>>> import numpy as np
>>> import numpy.linalg as la
>>> np.set_printoptions(precision=1, suppress=True, linewidth=100, legacy="1.25")
>>> rd = lambda a: np.round(a, 1) + 0
>>> F = np.loadtxt("mat.csv", delimiter=",")
>>> print(F)
[[ -1.   0.   0.   0.]
 [  9.  -4.  -3.  -3.]
 [-27.  12.   8.   6.]
 [  9.  -6.  -3.  -1.]]
>>> x = np.array([9, 6, 9, 4])
>>> h = np.maximum(F @ x, 0)
>>> print(np.maximum(F @ x, 0) - np.maximum(-F @ x, 0))
[ -9.  18. -75.  14.]
>>> print(rd(np.tanh(F @ x)))
[-1.  1. -1.  1.]
>>> print(np.flatnonzero(h > 1e-9))
[1 3]
>>> B = la.invert(F)
Traceback (most recent call last):
  File "<python-input-11>", line 1, in <module>
    B = la.invert(F)
        ^^^^^^^^^
AttributeError: module 'numpy.linalg' has no attribute 'invert'
>>> B = la.inv(F)
>>> print(rd(B))
[[ -1.    0.    0.    0. ]
 [  4.5  -2.5  -1.5  -1.5]
 [-13.5   6.    3.5   3. ]
 [  4.5  -3.   -1.5  -1. ]]
>>> print((np.abs(B) > 1e-9).astype(int))
[[1 0 0 0]
 [1 1 1 1]
 [1 1 1 1]
 [1 1 1 1]]
>>> print(rd(la.cond(F)))
605.2
>>> print(rd(la.det(F) * la.det(B)))
1.0
>>> E = np.loadtxt("x.csv", delimiter=",")
>>> print(E)
[[ 3.  1. -3. -3.  1. -1.  1.]
 [ 1.  3.  1. -3. -3.  1. -1.]
 [-3.  1.  3.  1. -3. -3.  1.]
 [-3. -3.  1.  3.  1. -3. -3.]
 [ 1. -3. -3.  1.  3.  1. -3.]
 [-1.  1. -3. -3.  1.  3.  1.]
 [ 1. -1.  1. -3. -3.  1.  3.]]
>>> # symmetric, so the eigenvalues are real
>>> ev, evecs = la.eigh(E)
>>> print(rd(evecs.T @ evecs))
[[1. 0. 0. 0. 0. 0. 0.]
 [0. 1. 0. 0. 0. 0. 0.]
 [0. 0. 1. 0. 0. 0. 0.]
 [0. 0. 0. 1. 0. 0. 0.]
 [0. 0. 0. 0. 1. 0. 0.]
 [0. 0. 0. 0. 0. 1. 0.]
 [0. 0. 0. 0. 0. 0. 1.]]
>>> print(np.unique(ev.round(6) + 0, return_counts=True)[1])
[1 1 1 2 1 1]
>>> print(rd(evecs.T @ E @ evecs))
[[-3.4  0.   0.   0.   0.   0.   0. ]
 [ 0.  -2.9  0.   0.   0.   0.   0. ]
 [ 0.   0.  -0.5  0.   0.   0.   0. ]
 [ 0.   0.   0.   4.   0.   0.   0. ]
 [ 0.   0.   0.   0.   4.   0.   0. ]
 [ 0.   0.   0.   0.   0.   9.4  0. ]
 [ 0.   0.   0.   0.   0.   0.  10.4]]
>>> ev, evecs = la.eigh(E)
>>> x = np.array([1, 2, 2, 2, 0, 1, 1])
>>> print(rd(x @ E @ x / (x @ x)), rd(ev[0]), rd(ev[-1]))
-0.9 -3.4 10.4
>>> print(np.abs(E).sum(axis=1).max(), rd(np.abs(ev).max()))
17.0 10.4
>>> print([round(float(la.det(E[:i, :i])), 2) + 0 for i in range(1, 8)])
[3.0, 8.0, -12.0, 16.0, -16.0, -384.0, -8192.0]
>>> print(np.all(la.eigvalsh(E) > 0))
False
>>> try:
...     la.cholesky(E)
... except la.LinAlgError as e:
...     print(repr(e))
... 
LinAlgError('Matrix is not positive definite')
>>> W0 = np.load("dump.npy")
>>> print(W0)
[[0 0 0 2 2 2 1 1 0]
 [0 0 1 1 0 2 1 1 1]
 [0 0 0 0 1 0 2 2 1]
 [0 0 0 0 1 2 2 0 0]
 [0 0 0 0 0 1 0 2 2]
 [0 0 0 0 0 0 2 0 2]
 [0 0 0 0 0 0 0 2 0]
 [0 0 0 0 0 0 0 0 0]
 [0 0 0 0 0 0 0 0 0]]
>>> # rows and columns are dependent
>>> print([int(la.matrix_rank(la.matrix_power(W0, p))) for p in range(1, 10)])
[7, 5, 3, 2, 1, 0, 0, 0, 0]
>>> print(np.prod(np.diag(W0)), rd(la.det(W0)))
0 0.0
>>> try:
...     la.inv(W0)
... except la.LinAlgError as e:
...     print(repr(e))
... 
LinAlgError('Singular matrix')
>>> print(rd(la.det(W0)))
0.0
>>> print(rd(np.abs(la.eigvals(W0)).max()))
0.0
>>> W0.inv()
Traceback (most recent call last):
  File "<python-input-39>", line 1, in <module>
    W0.inv()
    ^^^^^^
AttributeError: 'numpy.ndarray' object has no attribute 'inv'
>>> print(np.allclose(W0 @ W0.T, W0.T @ W0))
False
>>> assert W0 == W0.T
Traceback (most recent call last):
  File "<python-input-41>", line 1, in <module>
    assert W0 == W0.T
           ^^^^^^^^^^
ValueError: The truth value of an array with more than one element is ambiguous. Use a.any() or a.all()
>>> r = la.matrix_rank(W0)
>>> print(r)
7
>>> null = la.svd(W0)[2][r:].T
>>> print(rd(W0 @ null))
[[0. 0.]
 [0. 0.]
 [0. 0.]
 [0. 0.]
 [0. 0.]
 [0. 0.]
 [0. 0.]
 [0. 0.]
 [0. 0.]]
>>> print(la.matrix_rank(W0.T @ W0), la.matrix_rank(W0 @ W0.T))
7 7
>>> print(null.shape)
(9, 2)
>>> print([int(la.matrix_rank(W0[:i])) for i in range(1, len(W0) + 1)])
[1, 2, 3, 4, 5, 6, 7, 7, 7]
>>> f = np.array([0, 0, 1])
>>> print(np.correlate(E[2], E[5], "full"))
[ -3.  -8.   3.  20.   9. -26. -19.   8.  17.   2.  -3.   4.  -1.]
>>> print(np.array([np.convolve(row, f, "same") for row in E]))
[[ 0.  3.  1. -3. -3.  1. -1.]
 [ 0.  1.  3.  1. -3. -3.  1.]
 [ 0. -3.  1.  3.  1. -3. -3.]
 [ 0. -3. -3.  1.  3.  1. -3.]
 [ 0.  1. -3. -3.  1.  3.  1.]
 [ 0. -1.  1. -3. -3.  1.  3.]
 [ 0.  1. -1.  1. -3. -3.  1.]]
>>> B = np.array([[0, -3], [0, -3]])
>>> K = np.kron(np.eye(2, dtype=int), B)
>>> print(K)
[[ 0 -3  0  0]
 [ 0 -3  0  0]
 [ 0  0  0 -3]
 [ 0  0  0 -3]]
>>> # column 2 repeats column 0
>>> print(np.allclose(K[:-1].T @ la.lstsq(K[:-1].T, K[-1])[0], K[-1]))
True
>>> print(rd(np.trace(la.pinv(K) @ K)))
2.0
>>> print(np.abs(np.diag(la.qr(K)[1])) > 1e-9)
[False  True False  True]
>>> J = np.load("out0.npy")
>>> print(J)
[[6. 0. 5. 0. 0. 0.]
 [0. 6. 0. 5. 5. 5.]
 [5. 0. 6. 0. 0. 0.]
 [0. 5. 0. 6. 5. 5.]
 [0. 5. 0. 5. 6. 5.]
 [0. 5. 0. 5. 5. 6.]]
>>> G = J.T @ J
>>> print(np.trace(G), (J ** 2).sum())
566.0 566.0
>>> print((J @ J.T).shape)
(6, 6)
>>> print(la.matrix_rank(G))
6
>>> print(rd(la.svd(J, compute_uv=False) ** 2))
[441. 121.   1.   1.   1.   1.]
>>> B = J / np.sqrt((J ** 2).mean(axis=1, keepdims=True))
>>> print(rd(B[3]))
[0.  1.2 0.  1.4 1.2 1.2]
>>> print(rd(J - J.mean(axis=1, keepdims=True)))
[[ 4.2 -1.8  3.2 -1.8 -1.8 -1.8]
 [-3.5  2.5 -3.5  1.5  1.5  1.5]
 [ 3.2 -1.8  4.2 -1.8 -1.8 -1.8]
 [-3.5  1.5 -3.5  2.5  1.5  1.5]
 [-3.5  1.5 -3.5  1.5  2.5  1.5]
 [-3.5  1.5 -3.5  1.5  1.5  2.5]]
>>> X = np.loadtxt("m.csv", delimiter=",")
>>> print(X)
[[ 0.  0.  0.  0.  0.  0.  0.  0. -2.  0.  0. -4.]
 [ 0.  0.  0.  0.  0.  0.  0.  0. -2.  4. -3.  0.]
 [ 0.  0.  0.  0.  0.  0.  0.  0. -4.  4. -2.  1.]
 [ 0.  0.  0.  0.  0.  0.  0.  0. -5.  5.  2. -5.]
 [ 0.  0.  0.  0.  0.  0.  0.  0. -3.  0. -2. -2.]
 [ 0.  0.  0.  0.  0.  0.  0.  0. -4.  3. -5.  4.]
 [ 0.  0.  0.  0.  0.  0.  0.  0. -3.  0. -1. -4.]
 [ 0.  0.  0.  0.  0.  0.  0.  0. -5. -2. -1. -2.]
 [-2. -2. -4. -5. -3. -4. -3. -5.  0.  0.  0.  0.]
 [ 0.  4.  4.  5.  0.  3.  0. -2.  0.  0.  0.  0.]
 [ 0. -3. -2.  2. -2. -5. -1. -1.  0.  0.  0.  0.]
 [-4.  0.  1. -5. -2.  4. -4. -2.  0.  0.  0.  0.]]
>>> # rank 8
>>> B = np.array([[1, 1],
...     [2, 0],
...     [1, 0],
...     [0, 1],
...     [2, 2],
...     [1, 0],
...     [1, 1],
...     [2, 2],
...     [0, 0],
...     [1, 1],
...     [2, 1],
...     [0, 1]])
>>> print(np.vstack([X, B.T]).shape)
(14, 12)
>>> print(np.einsum("ij,ij->i", X, X))
[ 20.  29.  37.  79.  17.  66.  26.  34. 108.  70.  48.  82.]
>>> print(np.einsum("ij->j", X))
[ -6.  -1.  -1.  -3.  -7.  -2.  -8. -10. -28.  14. -12. -12.]
>>> B @ X
Traceback (most recent call last):
  File "<python-input-76>", line 1, in <module>
    B @ X
    ~~^~~
ValueError: matmul: Input operand 1 has a mismatch in its core dimension 0, with gufunc signature (n?,k),(k,m?)->(n?,m?) (size 12 is different from 2)
>>> print(la.matrix_rank(X @ B))
2
>>> print(np.einsum("ik,kj->ij", X, B))
[[  0.  -4.]
 [ -2.   1.]
 [  0.   3.]
 [  9.   2.]
 [ -4.  -4.]
 [ -7.   2.]
 [ -2.  -5.]
 [ -4.  -5.]
 [-33. -26.]
 [ 11.   1.]
 [-20.  -5.]
 [-11. -21.]]
>>> print(B.T @ X.T)
[[  0.  -2.   0.   9.  -4.  -7.  -2.  -4. -33.  11. -20. -11.]
 [ -4.   1.   3.   2.  -4.   2.  -5.  -5. -26.   1.  -5. -21.]]
